% ipython --no-banner

In [1]: import numpy as np

In [2]: np.set_printoptions(suppress=True, linewidth=100)

In [3]: W0 = np.load("test9.npy")

In [4]: W0
Out[4]: 
array([[ -9.76,  -6.41,   2.02],
       [  1.14,   2.45,  -5.32],
       [ -9.03,  -6.01,   0.45],
       [  1.91,  -1.4 ,   6.95],
       [ -8.68,  -7.18,   1.44],
       [ -9.51,  -5.94,   1.86],
       [ -8.8 ,  -7.4 ,   0.24],
       [  1.68,   1.8 ,   4.53],
       [ -9.65,  -6.17,   1.86],
       [ -1.06,   0.92,   6.07],
       [  1.72,   1.79,  -5.41],
       [-10.8 ,  -7.42,  -0.86],
       [  1.75,   1.65,  -6.36],
       [  1.11,   1.72,  -7.39],
       [ -9.  ,  -7.42,   0.95],
       [ -0.13,   0.86,  -7.03],
       [-10.49,  -6.66,   0.36],
       [  0.03,  -0.37,   5.4 ],
       [ -7.59,  -7.01,   0.88],
       [  1.06,   0.37,   7.04],
       [  0.33,   2.27,  -4.16],
       [-10.01,  -5.24,   0.57],
       [  1.07,  -0.87,  -6.85],
       [  1.25,   3.36,  -5.59],
       [  0.72,  -0.53,   5.73]])

In [5]: O, vecs = np.linalg.qr(W0[:, :1])[0], np.linalg.qr(W0[:, 1:])[0]

In [6]: sig = np.linalg.svd(O.T @ vecs, compute_uv=False)

In [7]: np.round(np.linalg.norm(O @ O.T - vecs @ vecs.T, 2), 2)
Out[7]: np.float64(1.0)

In [8]: np.round(np.degrees(np.arccos(sig.clip(0, 1))), 2)
Out[8]: array([15.36])

In [9]: Y = W0 / np.linalg.norm(W0, axis=1, keepdims=True)

In [10]: G = Y @ Y.T

In [11]: (G - 2 * np.eye(25)).round(6).argmax(axis=1)
Out[11]: 
array([ 8, 23, 16, 24, 14,  8, 14, 19,  5, 17, 12, 16, 10, 12,  4, 13,  2, 24, 14, 24, 23, 16, 15,
        1, 17])

In [12]: round(float(np.degrees(np.arccos(np.clip(G[0, 10], -1, 1)))), 2)
Out[12]: 123.75

In [13]: G = W0.T @ W0

In [14]: np.round(np.diag(G), 2)
Out[14]: array([999.25, 527.37, 530.96])

In [15]: np.linalg.matrix_rank(G)
Out[15]: np.int64(3)

In [16]: np.round(np.trace(G), 2), round(float((W0 ** 2).sum()), 2)
Out[16]: (np.float64(2057.58), 2057.58)

In [17]: (W0 @ W0.T).shape
Out[17]: (25, 25)

In [18]: np.round(np.linalg.eigvalsh(G)[::-1], 2)
Out[18]: array([1528.02,  505.8 ,   23.75])

In [19]: Y = np.c_[W0[:, :2] @ np.array([[1, 0], [0, 2]]), np.array([1, 0, -2, 1, 0, 1, 0, -1, -1, 0, 0, -2, 2, 0, -2, -2, 2, -1, -1, -2, 1, -2, 0, -2, 1])]

In [20]: Y
Out[20]: 
array([[ -9.76, -12.82,   1.  ],
       [  1.14,   4.9 ,   0.  ],
       [ -9.03, -12.02,  -2.  ],
       [  1.91,  -2.8 ,   1.  ],
       [ -8.68, -14.36,   0.  ],
       [ -9.51, -11.88,   1.  ],
       [ -8.8 , -14.8 ,   0.  ],
       [  1.68,   3.6 ,  -1.  ],
       [ -9.65, -12.34,  -1.  ],
       [ -1.06,   1.84,   0.  ],
       [  1.72,   3.58,   0.  ],
       [-10.8 , -14.84,  -2.  ],
       [  1.75,   3.3 ,   2.  ],
       [  1.11,   3.44,   0.  ],
       [ -9.  , -14.84,  -2.  ],
       [ -0.13,   1.72,  -2.  ],
       [-10.49, -13.32,   2.  ],
       [  0.03,  -0.74,  -1.  ],
       [ -7.59, -14.02,  -1.  ],
       [  1.06,   0.74,  -2.  ],
       [  0.33,   4.54,   1.  ],
       [-10.01, -10.48,  -2.  ],
       [  1.07,  -1.74,   0.  ],
       [  1.25,   6.72,  -2.  ],
       [  0.72,  -1.06,   1.  ]])

In [21]: np.linalg.matrix_rank(np.c_[W0, Y])
Out[21]: np.int64(4)

In [22]: np.round(np.linalg.lstsq(W0, Y[:, 0])[0], 2) + 0
Out[22]: array([1., 0., 0.])

In [23]: np.linalg.matrix_rank(Y)
Out[23]: np.int64(3)

In [24]: O, _ = np.linalg.qr(np.array([[0.6, -0.2, -0.7, 0.8],
    ...:     [-0.2, -0.3, 1.5, -0.3],
    ...:     [0.9, -2.0, -1.1, 0.5],
    ...:     [-0.7, -1.8, -0.5, 0.3]]))

In [25]: vecs, _ = np.linalg.qr(np.array([[0.5, -2.1, 0.1, -1.4],
    ...:     [-1.4, 0.0, 1.0, -1.8],
    ...:     [-1.0, -0.7, 0.3, -0.4],
    ...:     [-0.1, 0.4, -0.5, 0.9]]))

In [26]: sig = 3 * 0.5 ** np.arange(4)

In [27]: m1 = O[:, :4] * sig @ vecs[:4]

In [28]: m1.round(2)
Out[28]: 
array([[ 0.35,  1.35, -0.22, -0.15],
       [ 0.11, -0.65, -0.5 , -0.29],
       [-0.12,  1.91, -0.4 , -1.18],
       [-1.45, -1.29, -0.41,  0.13]])

In [29]: u = np.array([0, -2, -2])

In [30]: np.round(np.correlate(m1[1], m1[2], "full"), 2)
Out[30]: array([-0.13,  0.72,  1.07, -0.71, -0.77, -0.48,  0.03])

In [31]: np.round(np.cross(m1[1, :3], m1[2, :3]), 2)
Out[31]: array([1.22, 0.11, 0.13])

In [32]: np.round(m1.ravel(order="F"), 2)
Out[32]: 
array([ 0.35,  0.11, -0.12, -1.45,  1.35, -0.65,  1.91, -1.29, -0.22, -0.5 , -0.4 , -0.41, -0.15,
       -0.29, -1.18,  0.13])

In [33]: np.round(m1.reshape(2, -1), 2)
Out[33]: 
array([[ 0.35,  1.35, -0.22, -0.15,  0.11, -0.65, -0.5 , -0.29],
       [-0.12,  1.91, -0.4 , -1.18, -1.45, -1.29, -0.41,  0.13]])

In [34]: blk = m1.reshape(4, 2, -1)

In [35]: np.round(np.swapaxes(blk, 1, 2)[2], 2)
Out[35]: 
array([[-0.12, -0.4 ],
       [ 1.91, -1.18]])

In [36]: np.round(blk.transpose(1, 0, 2), 2)
Out[36]: 
array([[[ 0.35,  1.35],
        [ 0.11, -0.65],
        [-0.12,  1.91],
        [-1.45, -1.29]],

       [[-0.22, -0.15],
        [-0.5 , -0.29],
        [-0.4 , -1.18],
        [-0.41,  0.13]]])

In [37]: np.round(np.einsum("ihd,ihd->ih", blk, blk), 2)
Out[37]: 
array([[1.95, 0.07],
       [0.43, 0.34],
       [3.65, 1.55],
       [3.77, 0.19]])

In [38]: blk[:, 0].round(2)
Out[38]: 
array([[ 0.35,  1.35],
       [ 0.11, -0.65],
       [-0.12,  1.91],
       [-1.45, -1.29]])

In [39]: np.einsum("ihd,jhd->hij", blk, blk).shape
Out[39]: (2, 4, 4)

In [40]: feats = np.array([[0, 0, 0], [0, 0, 1], [0, 1, 0]])

In [41]: evals, vecs = np.linalg.eigh(feats)

In [42]: x0 = np.array([2, -1, 0])

In [43]: x0 @ feats @ x0
Out[43]: np.int64(0)

In [44]: (np.sign(vecs[:, -1].round(6)) == np.sign(vecs[0, -1].round(6))).astype(int)
Out[44]: array([1, 0, 0])

In [45]: np.round(vecs * np.maximum(evals, 0) @ vecs.T, 2)
Out[45]: 
array([[0. , 0. , 0. ],
       [0. , 0.5, 0.5],
       [0. , 0.5, 0.5]])

In [46]: A = np.array([[-19.55, 3.18, -4.07],
    ...:     [-18.19, 1.71, -1.21],
    ...:     [-8.4, 1.32, -1.23],
    ...:     [-22.13, 3.49, -2.45],
    ...:     [-21.26, 2.59, -1.22],
    ...:     [-20.57, 2.22, -1.18],
    ...:     [-20.08, 2.56, -1.87],
    ...:     [-19.38, 3.73, -2.0],
    ...:     [-5.9, 2.03, -1.03],
    ...:     [-6.16, 2.25, -0.17],
    ...:     [-7.8, 1.56, 0.0],
    ...:     [-20.6, 2.58, -2.91],
    ...:     [-5.24, 2.01, -1.14],
    ...:     [-20.73, 2.04, -1.97],
    ...:     [-20.09, 1.59, -2.62],
    ...:     [-18.71, 2.19, -1.8],
    ...:     [-19.13, 3.77, -0.41],
    ...:     [-7.82, 1.98, 0.85],
    ...:     [-8.1, 3.65, -1.49],
    ...:     [-8.3, 1.26, -0.85]])

In [47]: Xs = A - A.mean(axis=0)

In [48]: Uu, sig, Vt = np.linalg.svd(Xs, full_matrices=False)

In [49]: np.round(np.abs(Vt[-1]), 2)
Out[49]: array([0.02, 0.97, 0.26])

In [50]: np.round(sig ** 2 / (sig ** 2).sum(), 2)
Out[50]: array([0.97, 0.02, 0.01])

In [51]: (np.sign(Uu[:, 0]) == np.sign(Uu[0, 0])).astype(int)
Out[51]: array([1, 1, 0, 1, 1, 1, 1, 1, 0, 0, 0, 1, 0, 1, 1, 1, 1, 0, 0, 0])

In [52]: np.round((sig ** 2).sum() ** 2 / (sig ** 4).sum(), 2)
Out[52]: np.float64(1.06)

In [53]: np.round(Xs.mean(axis=0), 2) + 0
Out[53]: array([0., 0., 0.])

In [54]: sig.round(2)
Out[54]: array([28.71,  3.83,  3.14])

In [55]: Uu, sig, Vt = np.linalg.svd(A)

In [56]: sig.round(2)
Out[56]: array([73.59,  4.29,  3.78])

In [57]: np.argmax(sig[:-1] / (sig[1:] + 1e-6)) + 1
Out[57]: np.int64(1)

In [58]: Y = Uu[:, :1] @ np.diag(sig[:1]) @ Vt[:1]

In [59]: round(np.abs(A - Y).max(), 2)
Out[59]: np.float64(2.43)

In [60]: np.linalg.matrix_rank(A, rtol=0.05)
Out[60]: np.int64(3)

In [61]: round(np.linalg.norm(A - Y) / np.linalg.norm(A), 2)
Out[61]: np.float64(0.08)

In [62]: np.linalg.matrix_rank(Y)
Out[62]: np.int64(1)

In [63]: G = np.cov(A, rowvar=False)

In [64]: np.round(np.linalg.eigvalsh(G)[::-1], 2)
Out[64]: array([43.38,  0.77,  0.52])

In [65]: round(np.log10(np.linalg.cond(A)))
Out[65]: 1

In [66]: K = np.array([[3, 4], [1, 2], [5, 6]])

In [67]: Uu, sig, Vt = np.linalg.svd(K, full_matrices=False)

In [68]: np.round(Vt @ Vt.T, 2) + 0
Out[68]: 
array([[1., 0.],
       [0., 1.]])

In [69]: sig.round(2)
Out[69]: array([9.53, 0.51])

In [70]: (sig > 1e-8).sum()
Out[70]: np.int64(2)

In [71]: np.round(sig / sig[0], 2)
Out[71]: array([1.  , 0.05])

In [72]: round(np.sqrt((sig ** 2).sum()), 2), round(float(np.linalg.norm(K)), 2)
Out[72]: (np.float64(9.54), 9.54)
